In [1]: import numpy as np

In [2]: np.set_printoptions(precision=2, suppress=True, linewidth=200)

In [3]: tidy = lambda a: np.round(a, 2) + 0

In [4]: K = np.loadtxt("a.csv", delimiter=",")

In [5]: print(K)
[[ 2.74  2.55  0.81  2.51 -2.42  2.54]
 [-2.86 -2.81 -0.77 -2.72  2.85 -2.79]
 [ 0.74  0.64  0.2   0.88 -0.54  0.63]
 [ 3.14  2.9   1.05  2.99 -2.93  2.93]
 [ 0.57  0.7   0.31  0.6  -0.6   0.64]
 [-8.31 -8.36 -2.61 -8.38  8.42 -8.22]
 [ 1.24  1.26  0.37  1.35 -1.42  1.07]
 [-3.18 -3.22 -1.18 -3.24  3.27 -3.26]
 [ 0.25  0.06 -0.02  0.03  0.03  0.19]
 [ 0.76  0.93  0.38  0.8  -0.94  0.76]
 [ 2.3   2.2   0.71  2.26 -2.33  2.4 ]
 [ 2.84  2.84  1.08  2.91 -2.94  2.76]
 [ 1.83  2.25  0.96  1.95 -2.32  1.98]
 [-2.15 -2.14 -0.74 -2.31  2.29 -2.28]
 [ 1.85  1.92  0.74  1.94 -2.09  1.78]
 [ 1.72  1.93  0.57  1.79 -1.83  1.88]
 [-1.11 -1.09 -0.18 -0.96  1.08 -1.11]]

In [6]: d = np.linalg.norm(K[:, None] - K[None], axis=-1)

In [7]: print((d + 1e9 * np.eye(17)).round(6).argmin(axis=1))
[10  7  4 11  2  7  9  1  4  4  0  3 14  1 15 14  8]

In [8]: print(d[7].round(6).argsort(kind="stable")[:4])
[ 7  1 13 16]

In [9]: print(tidy(d[:5, :5]))
[[ 0.   12.09  4.23  0.99  4.35]
 [12.09  0.    7.87 13.06  7.74]
 [ 4.23  7.87  0.    5.2   0.36]
 [ 0.99 13.06  5.2   0.    5.33]
 [ 4.35  7.74  0.36  5.33  0.  ]]

In [10]: print(np.linalg.matrix_rank(d ** 2))
8

In [11]: Y = np.c_[K[:, :4] @ np.array([[0, -3, 1, 0], [0, 4, -3, 5], [2, 2, -1, 0], [-2, 4, 5, -5]]), np.array([1, -2, -2, 0, 2, 1, 1, 1, 2, -1, -1, 1, 1, -2, -1, 1, -1])]

In [12]: print(tidy(Y))
[[ -3.4   13.64   6.83   0.2    1.  ]
 [  3.9  -15.08  -7.26  -0.45  -2.  ]
 [ -1.36   4.26   3.02  -1.2   -2.  ]
 [ -3.88  16.24   8.34  -0.45   0.  ]
 [ -0.58   4.11   1.16   0.5    2.  ]
 [ 11.54 -47.25 -22.52   0.1    1.  ]
 [ -1.96   7.46   3.84  -0.45   1.  ]
 [  4.12 -18.66  -8.54   0.1    1.  ]
 [ -0.1   -0.43   0.24   0.15   2.  ]
 [ -0.84   5.4    1.59   0.65  -1.  ]
 [ -3.1   12.36   6.29  -0.3   -1.  ]
 [ -3.66  16.64   7.79  -0.35   1.  ]
 [ -1.98  13.23   3.87   1.5    1.  ]
 [  3.14 -12.83  -6.54   0.85  -2.  ]
 [ -2.4   11.37   5.05  -0.1   -1.  ]
 [ -2.44  10.86   4.31   0.7    1.  ]
 [  1.56  -5.23  -2.46  -0.65  -1.  ]]

In [13]: print(tidy(np.linalg.norm(Y - K @ np.linalg.lstsq(K, Y)[0], axis=0)))
[0.   0.   0.   0.   4.98]

In [14]: print(np.linalg.matrix_rank(np.c_[K, Y]))
7

In [15]: print(tidy(np.linalg.norm(np.linalg.qr(K)[0].T @ Y, axis=0) ** 2 / ((Y ** 2).sum(axis=0) + 1e-12)))
[1.  1.  1.  1.  0.2]

In [16]: print(tidy(np.linalg.lstsq(K, Y[:, 0])[0]))
[ 0.  0.  2. -2.  0.  0.]
